>>> import numpy as np
>>> np.set_printoptions(suppress=True, linewidth=120)
>>> def tidy(a):
...     return np.round(a, 3) + 0
... 
>>> J = np.loadtxt("sample6.csv", delimiter=",")
>>> print(J)
[[ 2.  2. -1. -1.  3. -3. -2. -1.  1.  0.]
 [ 0. -3. -3. -2.  3. -3.  1.  2. -3. -3.]
 [ 0.  0. -2. -3.  0. -1.  3.  3.  1. -2.]
 [ 0.  0.  0. -2.  2.  3.  2.  0. -1.  3.]
 [ 0.  0.  0.  0.  3.  3.  0.  3. -1.  2.]
 [ 0.  0.  0.  0.  0. -3.  3. -2.  0. -3.]
 [ 0.  0.  0.  0.  0.  0.  2.  1.  3. -2.]
 [ 0.  0.  0.  0.  0.  0.  0. -2. -1.  0.]
 [ 0.  0.  0.  0.  0.  0.  0.  0. -2.  3.]
 [ 0.  0.  0.  0.  0.  0.  0.  0.  0.  0.]]
>>> print(np.unique(J.round(6), axis=0).shape)
(10, 10)
>>> print(np.linalg.lstsq(J[:-1].T, J[-1])[2])
9
>>> print(tidy(np.trace(np.linalg.pinv(J) @ J)))
9.0
>>> print(tidy(J @ np.linalg.pinv(J) @ J))
[[ 2.  2. -1. -1.  3. -3. -2. -1.  1.  0.]
 [ 0. -3. -3. -2.  3. -3.  1.  2. -3. -3.]
 [ 0.  0. -2. -3.  0. -1.  3.  3.  1. -2.]
 [ 0.  0.  0. -2.  2.  3.  2.  0. -1.  3.]
 [ 0.  0.  0.  0.  3.  3.  0.  3. -1.  2.]
 [ 0.  0.  0.  0.  0. -3.  3. -2.  0. -3.]
 [ 0.  0.  0.  0.  0.  0.  2.  1.  3. -2.]
 [ 0.  0.  0.  0.  0.  0.  0. -2. -1.  0.]
 [ 0.  0.  0.  0.  0.  0.  0.  0. -2.  3.]
 [ 0.  0.  0.  0.  0.  0.  0.  0.  0.  0.]]
>>> print(J @ J)
[[  4.  -2.  -6.  -1.  19.   4. -20.  14. -14.  15.]
 [  0.   9.  15.  19.  -4.  24. -23.  -3.  12.  13.]
 [  0.   0.   4.  12.  -6.  -4.  -9.  -7.   5.  -5.]
 [  0.   0.   0.   4.   2.  -9.   9.   2.   8. -18.]
 [  0.   0.   0.   0.   9.   0.   9.  -3.  -4.  -6.]
 [  0.   0.   0.   0.   0.   9.  -3.  13.  11.   3.]
 [  0.   0.   0.   0.   0.   0.   4.   0.  -1.   5.]
 [  0.   0.   0.   0.   0.   0.   0.   4.   4.  -3.]
 [  0.   0.   0.   0.   0.   0.   0.   0.   4.  -6.]
 [  0.   0.   0.   0.   0.   0.   0.   0.   0.   0.]]
>>> print(tidy(np.sort(np.linalg.eigvals(J))))
[-3. -3. -2. -2. -2. -2.  0.  2.  2.  3.]
>>> print(np.linalg.matrix_rank(J, rtol=0.1))
8
>>> print(np.linalg.cond(J) > 100)
True
>>> print(tidy(np.linalg.norm(J, 2) / np.linalg.norm(J)))
0.607
>>> def softmax(z):
...     e = np.exp(z - z.max(axis=-1, keepdims=True))
...     return e / e.sum(axis=-1, keepdims=True)
... 
>>> print(tidy(softmax(J).sum(axis=1)))
[1. 1. 1. 1. 1. 1. 1. 1. 1. 1.]
>>> print(tidy(softmax(10 * J[8])))
[0. 0. 0. 0. 0. 0. 0. 0. 0. 1.]
>>> att = J @ J.T / np.sqrt(10)
>>> print(softmax(att).round(6).argmax(axis=1))
[0 1 2 3 4 5 6 7 8 0]
>>> print(tidy(softmax(att)[8] @ J))
[ 0.01  -0.001 -0.017 -0.604  0.957  1.2    0.588  0.312 -1.54   2.764]
>>> Y = np.array([[0, 0, 4, -2, 5, -2, -5, 1, 4, -3, 1, 2],
...     [1, 0, 0, -3, -2, 5, -1, -1, -1, 5, 2, 0],
...     [2, 4, 1, 1, 3, 5, 4, 1, -5, -5, 0, -5],
...     [1, 2, 5, -4, -4, 1, -3, 0, -1, -1, -5, 4]])
>>> M = Y.T @ Y
>>> print(M)
[[  6  10   7  -5   0  16   4   1 -12  -6  -3  -6]
 [ 10  20  14  -4   4  22  10   4 -22 -22 -10 -12]
 [  7  14  42 -27   3   2 -31   5   6 -22 -21  23]
 [ -5  -4 -27  30  15 -10  29   2  -6 -10  12 -25]
 [  0   4   3  15  54  -9   1  10  11 -36  21 -21]
 [ 16  22   2 -10  -9  55  22  -2 -39   5   3 -25]
 [  4  10 -31  29   1  22  51   0 -36  -7   8 -42]
 [  1   4   5   2  10  -2   0   3   0 -13  -1  -3]
 [-12 -22   6  -6  11 -39 -36   0  43   9   7  29]
 [ -6 -22 -22 -10 -36   5  -7 -13   9  60  12  15]
 [ -3 -10 -21  12  21   3   8  -1   7  12  30 -18]
 [ -6 -12  23 -25 -21 -25 -42  -3  29  15 -18  45]]
>>> print(np.linalg.cond(M) > 100)
True
>>> print(np.linalg.matrix_rank(M, rtol=0.1))
4
>>> print([round(float(x), 3) for x in np.linalg.svd(M, compute_uv=False)[:3]])
[173.235, 110.895, 109.564]
>>> left, sigma, Vh = np.linalg.svd(J)
>>> evecs = Vh[:(sigma > 1e-8).sum()]
>>> rng = np.random.default_rng(40)
>>> vec = J[2] + -2 * J[7] + rng.integers(2) * np.eye(10)[8]
>>> print(vec)
[ 0.  0. -2. -3.  0. -1.  3.  7.  4. -2.]
>>> print(np.allclose(evecs.T @ evecs @ vec, vec))
False
>>> print(np.linalg.matrix_rank(np.vstack([J, vec])))
10
>>> left, sigma, Vh = np.linalg.svd(M)
>>> print(np.argmax(sigma[:-1] / (sigma[1:] + 1e-6)) + 1)
4
>>> print(tidy(sigma))
[173.235 110.895 109.564  45.306   0.      0.      0.      0.      0.      0.      0.      0.   ]
>>> Y = left[:, :4] @ np.diag(sigma[:4]) @ Vh[:4]
>>> print(tidy(np.abs(M - Y).max()))
0.0
>>> print(np.linalg.matrix_rank(Y))
4
>>> arr = np.load("run8.npy")
>>> print(arr)
[[10 -2 -5 -4 -2  4 -5 -1 -4 -3 -5  2]
 [-1 -3  4  1 -5 -3 -2  4  1  3  5  4]
 [ 4  2  9  3  5 -1 -4 -4  4 -1 -5 -2]
 [ 1  2 -5 -2  0 -4 -2  5  4  5 -2  3]
 [ 3  0 -5 -1  7 -3  3 -2 -1  2  5 -4]
 [-3  1  3 -1 -4 11 -1  2  5  5 -2  5]
 [-1  2  1 -1  4  3  3 -1  3 -5  1 -5]
 [-4  3  4  3  0 -1  4 -5  5  3 -3  4]
 [-1 -1  3  3  0  5  1  1 12  0  1  5]
 [ 1 -4  3 -1 -5 -4 -1  4  0  3 -3 -5]
 [ 3  4 -4 -3 -2 -4  3  2  0 -4 10 -4]
 [-4  5 -5  5  0 -2 -2  1  2 -5 -5 13]]
>>> Y = arr + rng.integers(-2, 3, (12, 10)) @ rng.integers(-2, 3, (10, 12))
>>> print(Y)
[[ 12  -6  -8 -13  -1  11  -4  -4  -2  -6   8  -2]
 [  2  -4   4   2  -5 -11  -8   4   3   6   3   0]
 [  3  21  14   5   3  -2  -7  -1 -10 -12 -18   7]
 [  1  13   3  -6   0 -20  -5  12 -10  -7  -9   7]
 [ -1  12 -10   3  13   0  -4   2  -4   7  -3  -2]
 [  0   3  13   3  -7   3   4   6   6  -1  -6   2]
 [  0   2   2  13  -1  13  15  -8  10  -7  -3  -5]
 [ -8   5   8   6  -4 -12   4  -3  -4  -1 -15  12]
 [ -1  -9   4   6 -10   1   7  -4  16  -1  -4   5]
 [ -1   5   9  11   0  -5   0   5  -8  -6 -14   2]
 [  8  10   0   0  -7   1  14  -2   1 -16   3  -1]
 [ -3  -1 -10  -2  -4  -4  -4  -1   5   2   5   8]]
>>> print(np.linalg.matrix_rank(Y - arr, tol=1e-8))
10
>>> print(tidy(np.linalg.svd(Y - arr, compute_uv=False)))
[55.499 35.037 27.066 21.781 13.784 10.741  6.109  5.484  3.56   2.433  0.     0.   ]
>>> vec = np.array([2, 0, 1, -1, 3, -1, 1, -2, 1, 1, -3, 3])
>>> rhs = arr @ vec
>>> coef, lr = np.zeros(12), 1 / np.linalg.norm(arr, 2) ** 2
>>> for i in range(3):
...     coef -= lr * arr.T @ (arr @ coef - rhs)
...     if i % 1 == 0: print(i, round(np.linalg.norm(arr @ coef - rhs), 3))
... 
0 46.001
1 31.985
2 24.247
>>> print(tidy(np.linalg.cond(arr)))
44.265
>>> w1 = np.array([[3, 2, 9],
...     [8, 4, 4],
...     [8, 4, 4],
...     [8, 2, 2],
...     [6, 5, 2],
...     [7, 3, 7],
...     [0, 4, 8],
...     [8, 4, 2],
...     [9, 1, 6],
...     [5, 5, 5],
...     [3, 3, 7],
...     [9, 4, 2]])
>>> coef = np.array([0, 3, -5])
>>> hid = np.maximum(arr @ w1 + coef, 0)
>>> print(hid)
[[  0   0   0]
 [ 69  28  17]
 [113  27  24]
 [ 57  24   0]
 [  0  25  44]
 [193  72  98]
 [ 10   9  37]
 [108  49  40]
 [236  73 134]
 [  0   0   0]
 [  0   0  54]
 [117   9   0]]
>>> cent = np.array([[-1, -2], [1, -2], [-1, 1]])
>>> print(hid @ cent)
[[   0    0]
 [ -58 -177]
 [-110 -256]
 [ -33 -162]
 [ -19   -6]
 [-219 -432]
 [ -38   -1]
 [ -99 -274]
 [-297 -484]
 [   0    0]
 [ -54   54]
 [-108 -252]]
>>> print(w1 @ cent)
[[-10  -1]
 [ -8 -20]
 [ -8 -20]
 [ -8 -18]
 [ -3 -20]
 [-11 -13]
 [ -4   0]
 [ -6 -22]
 [-14 -14]
 [ -5 -15]
 [ -7  -5]
 [ -7 -24]]
>>> u = np.array([4, 0, 3])
>>> print(np.polyval(u, arr[3]))
[  7  19 103  19   3  67  19 103  67 103  19  39]
>>> print(np.correlate(arr[3], arr[10], "full"))
[ -4   2  36 -50   2  31 -40 -53  49   0  41   5  71 -17   1 -51 -45 -25  11  31  -5   6   9]
>>> data = np.load("m.npy")
>>> print(data)
[[-2.  1.  1.  1.  1.  1.  1.  1.  1.  1.  1.  1.  1.  1.]
 [ 1. -2.  1.  1.  1.  1.  1.  1.  1.  1.  1.  1.  1.  1.]
 [ 1.  1. -2.  1.  1.  1.  1.  1.  1.  1.  1.  1.  1.  1.]
 [ 1.  1.  1. -2.  1.  1.  1.  1.  1.  1.  1.  1.  1.  1.]
 [ 1.  1.  1.  1. -2.  1.  1.  1.  1.  1.  1.  1.  1.  1.]
 [ 1.  1.  1.  1.  1. -2.  1.  1.  1.  1.  1.  1.  1.  1.]
 [ 1.  1.  1.  1.  1.  1. -2.  1.  1.  1.  1.  1.  1.  1.]
 [ 1.  1.  1.  1.  1.  1.  1. -2.  1.  1.  1.  1.  1.  1.]
 [ 1.  1.  1.  1.  1.  1.  1.  1. -2.  1.  1.  1.  1.  1.]
 [ 1.  1.  1.  1.  1.  1.  1.  1.  1. -2.  1.  1.  1.  1.]
 [ 1.  1.  1.  1.  1.  1.  1.  1.  1.  1. -2.  1.  1.  1.]
 [ 1.  1.  1.  1.  1.  1.  1.  1.  1.  1.  1. -2.  1.  1.]
 [ 1.  1.  1.  1.  1.  1.  1.  1.  1.  1.  1.  1. -2.  1.]
 [ 1.  1.  1.  1.  1.  1.  1.  1.  1.  1.  1.  1.  1. -2.]]
>>> print(tidy(data.mean(axis=0)))
[0.786 0.786 0.786 0.786 0.786 0.786 0.786 0.786 0.786 0.786 0.786 0.786 0.786 0.786]
>>> print(tidy(np.linalg.svd(data, compute_uv=False)))
[11.  3.  3.  3.  3.  3.  3.  3.  3.  3.  3.  3.  3.  3.]
>>> print(np.unravel_index(np.abs(data).argmax(), data.shape))
(np.int64(0), np.int64(0))
>>> print(np.abs(data).max())
2.0
>>> Y = J[0, 0] * J[1:] - np.outer(J[1:, 0], J[0])
>>> print(Y)
[[ 0. -6. -6. -4.  6. -6.  2.  4. -6. -6.]
 [ 0.  0. -4. -6.  0. -2.  6.  6.  2. -4.]
 [ 0.  0.  0. -4.  4.  6.  4.  0. -2.  6.]
 [ 0.  0.  0.  0.  6.  6.  0.  6. -2.  4.]
 [ 0.  0.  0.  0.  0. -6.  6. -4.  0. -6.]
 [ 0.  0.  0.  0.  0.  0.  4.  2.  6. -4.]
 [ 0.  0.  0.  0.  0.  0.  0. -4. -2.  0.]
 [ 0.  0.  0.  0.  0.  0.  0.  0. -4.  6.]
 [ 0.  0.  0.  0.  0.  0.  0.  0.  0.  0.]]
>>> print(np.linalg.matrix_rank(Y), np.linalg.matrix_rank(J))
8 9
>>> mat = np.load("out14.npy")
>>> print(tidy(mat))
[[ 0.766  0.399  0.059 -0.315 -0.664 -0.08   0.681  0.222 -0.314  0.253 -0.032]
 [ 0.399  1.447  0.826  0.062  0.151  0.098  0.612  0.727 -0.355 -0.1    0.095]
 [ 0.059  0.826  0.999 -0.177  0.166  0.037  0.251 -0.219  0.128  0.427  0.279]
 [-0.315  0.062 -0.177  2.598  0.391 -0.161  0.257 -0.157 -0.329 -0.364  0.036]
 [-0.664  0.151  0.166  0.391  1.705  0.149 -0.085  0.253  0.233  0.146  0.262]
 [-0.08   0.098  0.037 -0.161  0.149  1.177 -0.145  0.434  0.102 -0.106 -0.121]
 [ 0.681  0.612  0.251  0.257 -0.085 -0.145  1.715 -0.446 -0.261  0.085 -0.243]
 [ 0.222  0.727 -0.219 -0.157  0.253  0.434 -0.446  2.206  0.04  -0.484  0.006]
 [-0.314 -0.355  0.128 -0.329  0.233  0.102 -0.261  0.04   1.309  0.13  -0.098]
 [ 0.253 -0.1    0.427 -0.364  0.146 -0.106  0.085 -0.484  0.13   1.423  0.388]
 [-0.032  0.095  0.279  0.036  0.262 -0.121 -0.243  0.006 -0.098  0.388  2.656]]
>>> rk = np.linalg.matrix_rank(mat)
>>> print(rk)
9
>>> N = np.linalg.svd(mat)[2][rk:].T
>>> print(np.linalg.matrix_rank(mat.T @ mat), np.linalg.matrix_rank(mat @ mat.T))
9 9
>>> print(N.shape)
(11, 2)
>>> print(np.allclose(mat @ N, 0))
True
>>> print(tidy(np.linalg.norm(mat)))
6.633
>>> print(tidy(mat.sum(axis=0)))
[0.975 3.961 2.775 1.84  2.709 1.384 2.422 2.582 0.585 1.797 3.228]
>>> print(tidy(mat.sum(axis=1)))
[0.975 3.961 2.775 1.84  2.709 1.384 2.422 2.582 0.585 1.797 3.228]
>>> np.zeros(11, 11)
Traceback (most recent call last):
  File "<python-input-80>", line 1, in <module>
    np.zeros(11, 11)
    ~~~~~~~~^^^^^^^^
TypeError: Cannot interpret '11' as a data type
>>> print(np.linalg.matrix_rank(mat))
9
>>> np.linalg.rank(mat)
Traceback (most recent call last):
  File "<python-input-82>", line 1, in <module>
    np.linalg.rank(mat)
    ^^^^^^^^^^^^^^
AttributeError: module 'numpy.linalg' has no attribute 'rank'
>>> lab = rng.permutation(11)
>>> print(lab)
[ 9  3  6  2  4  8 10  1  0  7  5]
>>> Y = mat[lab][:, lab]
>>> print(np.allclose(Y, mat))
False
>>> print(tidy(Y))
[[ 1.423 -0.364  0.085  0.427  0.146  0.13   0.388 -0.1    0.253 -0.484 -0.106]
 [-0.364  2.598  0.257 -0.177  0.391 -0.329  0.036  0.062 -0.315 -0.157 -0.161]
 [ 0.085  0.257  1.715  0.251 -0.085 -0.261 -0.243  0.612  0.681 -0.446 -0.145]
 [ 0.427 -0.177  0.251  0.999  0.166  0.128  0.279  0.826  0.059 -0.219  0.037]
 [ 0.146  0.391 -0.085  0.166  1.705  0.233  0.262  0.151 -0.664  0.253  0.149]
 [ 0.13  -0.329 -0.261  0.128  0.233  1.309 -0.098 -0.355 -0.314  0.04   0.102]
 [ 0.388  0.036 -0.243  0.279  0.262 -0.098  2.656  0.095 -0.032  0.006 -0.121]
 [-0.1    0.062  0.612  0.826  0.151 -0.355  0.095  1.447  0.399  0.727  0.098]
 [ 0.253 -0.315  0.681  0.059 -0.664 -0.314 -0.032  0.399  0.766  0.222 -0.08 ]
 [-0.484 -0.157 -0.446 -0.219  0.253  0.04   0.006  0.727  0.222  2.206  0.434]
 [-0.106 -0.161 -0.145  0.037  0.149  0.102 -0.121  0.098 -0.08   0.434  1.177]]
>>> print(tidy(np.sort(np.abs(np.linalg.eigvals(Y)))))
[0. 0. 1. 1. 1. 1. 2. 3. 3. 3. 3.]
